$ python3 -q
>>> import numpy as np
>>> from numpy import linalg as LA
>>> np.set_printoptions(precision=1, suppress=True, linewidth=140)
>>> M = np.array([[-2, -2, -2, -2, -2, -2],
...     [-2, -4, -4, -4, -4, -4],
...     [-2, -4, -6, -6, -6, -6],
...     [-2, -4, -6, -8, -8, -8],
...     [-2, -4, -6, -8, -10, -10],
...     [-2, -4, -6, -8, -10, -12]])
>>> print(M)
[[ -2  -2  -2  -2  -2  -2]
 [ -2  -4  -4  -4  -4  -4]
 [ -2  -4  -6  -6  -6  -6]
 [ -2  -4  -6  -8  -8  -8]
 [ -2  -4  -6  -8 -10 -10]
 [ -2  -4  -6  -8 -10 -12]]
>>> rng = np.random.default_rng(976751)
>>> labels = rng.permutation(6)
>>> print(labels)
[2 3 4 0 1 5]
>>> Y = M[labels][:, labels]
>>> print(np.diag(Y))
[ -6  -8 -10  -2  -4 -12]
>>> print(np.trace(Y))
-42
>>> print(np.sort(np.abs(LA.eigvals(Y))))
[ 0.5  0.6  0.9  1.5  4.  34.4]
>>> print(np.allclose(Y, M))
False
>>> print(Y)
[[ -6  -6  -6  -2  -4  -6]
 [ -6  -8  -8  -2  -4  -8]
 [ -6  -8 -10  -2  -4 -10]
 [ -2  -2  -2  -2  -2  -2]
 [ -4  -4  -4  -2  -4  -4]
 [ -6  -8 -10  -2  -4 -12]]
>>> print(np.allclose(M, M.T))
True
>>> print(round(float(np.abs(LA.eigvals(M)).max()), 1))
34.4
>>> print(np.trace(M))
-42
>>> print(LA.matrix_power(M, 2))
[[ 24  44  60  72  80  84]
 [ 44  84 116 140 156 164]
 [ 60 116 164 200 224 236]
 [ 72 140 200 248 280 296]
 [ 80 156 224 280 320 340]
 [ 84 164 236 296 340 364]]
>>> print(np.sort(np.abs(LA.eigvals(M))))
[ 0.5  0.6  0.9  1.5  4.  34.4]
>>> print(np.allclose(M @ M.T, M.T @ M))
True
>>> print(round(LA.det(M), 1))
64.0
>>> W0 = np.array([[-4, -4, 5], [2, 3, 4], [4, 4, -4]])
>>> ev, vecs = LA.eig(W0)
>>> print(np.round(W0 @ vecs[:, 0] - ev[0] * vecs[:, 0], 1) + 0)
[0. 0. 0.]
>>> print(round(float(np.prod(ev)), 1))
-4.0
>>> Y = np.array([[2, 5], [1, 0], [5, 4], [0, 0], [5, 5], [1, 0]])
>>> print(Y.T @ M.T)
[[ -28  -52  -74  -86  -98 -100]
 [ -28  -46  -64  -74  -84  -84]]
>>> print(np.einsum("ik,kj->ij", M, Y))
[[ -28  -28]
 [ -52  -46]
 [ -74  -64]
 [ -86  -74]
 [ -98  -84]
 [-100  -84]]
